$ python3 -q
>>> import numpy as np
>>> np.set_printoptions(precision=2, suppress=True, linewidth=200, legacy="1.25")
>>> A = np.load("x.npy")
>>> A
array([[-1.,  0.,  0.,  6., -7., -1., -4., -3., -2.,  3., -2.],
       [ 0.,  2., -2.,  2., -8.,  1.,  0., -4.,  9., -2., -2.],
       [ 0., -1., -2.,  5., -7., -8.,  6., -9., -5.,  2., -1.],
       [ 5.,  6.,  1., -7.,  1.,  9., -4.,  4., -6.,  1.,  3.],
       [-6., -8., -5.,  0.,  7., -1., -7., -5., -4., -3.,  0.],
       [ 9., -6.,  9.,  2.,  6., -9.,  5., -9.,  6.,  1.,  3.],
       [ 6.,  9., -6.,  3.,  3.,  9., -3., -9.,  1.,  1.,  3.],
       [ 3., -8.,  5., -6., -1., -2.,  8., -2., -8., -3.,  3.],
       [ 5., -9., -2., -1., -4.,  4.,  7., -4., -7., -3.,  3.],
       [ 0.,  0.,  0.,  0.,  0.,  0.,  0.,  0.,  0., -1.,  2.],
       [ 0.,  0.,  0.,  0.,  0.,  0.,  0.,  0.,  0., -1.,  2.]])
>>> # rows and columns are dependent
>>> t = np.radians(180)
>>> r_ = np.eye(11)
>>> r_[4, 4] = r_[8, 8] = np.cos(t)
>>> r_[4, 8], r_[8, 4] = -np.sin(t), np.sin(t)
>>> r_.round(2) + 0
array([[ 1.,  0.,  0.,  0.,  0.,  0.,  0.,  0.,  0.,  0.,  0.],
       [ 0.,  1.,  0.,  0.,  0.,  0.,  0.,  0.,  0.,  0.,  0.],
       [ 0.,  0.,  1.,  0.,  0.,  0.,  0.,  0.,  0.,  0.,  0.],
       [ 0.,  0.,  0.,  1.,  0.,  0.,  0.,  0.,  0.,  0.,  0.],
       [ 0.,  0.,  0.,  0., -1.,  0.,  0.,  0.,  0.,  0.,  0.],
       [ 0.,  0.,  0.,  0.,  0.,  1.,  0.,  0.,  0.,  0.,  0.],
       [ 0.,  0.,  0.,  0.,  0.,  0.,  1.,  0.,  0.,  0.,  0.],
       [ 0.,  0.,  0.,  0.,  0.,  0.,  0.,  1.,  0.,  0.,  0.],
       [ 0.,  0.,  0.,  0.,  0.,  0.,  0.,  0., -1.,  0.,  0.],
       [ 0.,  0.,  0.,  0.,  0.,  0.,  0.,  0.,  0.,  1.,  0.],
       [ 0.,  0.,  0.,  0.,  0.,  0.,  0.,  0.,  0.,  0.,  1.]])
>>> out = A @ r_.T
>>> round(np.linalg.det(r_), 2), np.trace(r_)
(1.0, 7.0)
>>> np.abs(out - A).max(axis=0)
array([ 0.,  0.,  0.,  0., 16.,  0.,  0.,  0., 18.,  0.,  0.])
>>> round(float(np.linalg.norm(A, 1)), 2), np.round(np.linalg.norm(A, np.inf), 2)
(49.0, 65.0)
>>> round(np.linalg.norm(A, 2), 2)
28.04
>>> np.round(np.linalg.norm(A[7], 1), 2), round(float(np.linalg.norm(A[7], np.inf)), 2)
(49.0, 8.0)
>>> A[7] @ A[3]
9.0
>>> np.linalg.norm(A, axis=1).argmax()
5
>>> np.linalg.norm(A, axis=1)
array([11.36, 13.49, 17.03, 16.46, 16.55, 21.7 , 18.79, 17.  , 16.58,  2.24,  2.24])
>>> np.linalg.norm(A, axis=0)
array([14.59, 19.16, 13.42, 12.81, 16.55, 18.17, 16.25, 18.14, 17.66,  7.  ,  7.87])
>>> round(np.linalg.norm(A[7] - A[3]), 2)
23.28
>>> np.round(np.linalg.norm(A) ** 2 / np.linalg.norm(A, 2) ** 2, 2)
3.23
>>> round(float(np.linalg.norm(A, "nuc")), 2)
134.39
>>> r0, r1 = A[2], A[10]
>>> r0 @ r1
-4.0
>>> p = (r0 @ r1) / (r0 @ r0) * r0
>>> round(float(np.linalg.norm(r0 + r1) ** 2 + np.linalg.norm(r0 - r1) ** 2), 2)
590.0
>>> r1 - p
array([ 0.  , -0.01, -0.03,  0.07, -0.1 , -0.11,  0.08, -0.12, -0.07, -0.97,  1.99])
>>> p
array([-0.  ,  0.01,  0.03, -0.07,  0.1 ,  0.11, -0.08,  0.12,  0.07, -0.03,  0.01])
>>> np.round((r1 - p) @ r0, 2)
0.0
>>> W0 = np.load("test5.npy")
>>> W0
array([[ 2.,  2.,  0.,  0.,  0.,  0.,  0.,  0.],
       [ 2.,  0.,  2.,  0.,  0.,  0.,  0.,  0.],
       [ 0.,  2., -5.,  2.,  0.,  0.,  0.,  0.],
       [ 0.,  0.,  2.,  1.,  2.,  0.,  0.,  0.],
       [ 0.,  0.,  0.,  2., -2.,  2.,  0.,  0.],
       [ 0.,  0.,  0.,  0.,  2.,  5.,  2.,  0.],
       [ 0.,  0.,  0.,  0.,  0.,  2., -3.,  2.],
       [ 0.,  0.,  0.,  0.,  0.,  0.,  2.,  2.]])
>>> round(np.linalg.eigvalsh(W0).min(), 2)
-6.32
>>> np.all(np.linalg.eigvalsh(W0) > 0)
False
>>> [round(float(np.linalg.det(W0[:i, :i])), 2) + 0 for i in range(1, 9)]
[2.0, -4.0, 12.0, 28.0, -104.0, -632.0, 2312.0, 7152.0]
>>> feats = np.load("arr.npy")
>>> feats
array([[0, 3, 2, 4, 4],
       [0, 2, 0, 3, 4],
       [0, 0, 2, 4, 1],
       [0, 0, 0, 3, 2],
       [0, 0, 0, 0, 1]])
>>> # triangular: eigenvalues sit on the diagonal
>>> out = feats / np.linalg.norm(feats, axis=1, keepdims=True)
>>> cov = out @ out.T
>>> (cov - 2 * np.eye(5)).round(6).argmax(axis=1)
array([1, 0, 3, 1, 1])
>>> np.argwhere(np.triu(np.abs(cov) > 0.95, 1))
array([], shape=(0, 2), dtype=int64)
>>> cov
array([[1.  , 0.94, 0.78, 0.83, 0.6 ],
       [0.94, 1.  , 0.65, 0.88, 0.74],
       [0.78, 0.65, 1.  , 0.85, 0.22],
       [0.83, 0.88, 0.85, 1.  , 0.55],
       [0.6 , 0.74, 0.22, 0.55, 1.  ]])
>>> (np.abs(cov) > 0.9).astype(int)
array([[1, 1, 0, 0, 0],
       [1, 1, 0, 0, 0],
       [0, 0, 1, 0, 0],
       [0, 0, 0, 1, 0],
       [0, 0, 0, 0, 1]])
>>> np.linalg.norm(out, axis=1)
array([1., 1., 1., 1., 1.])
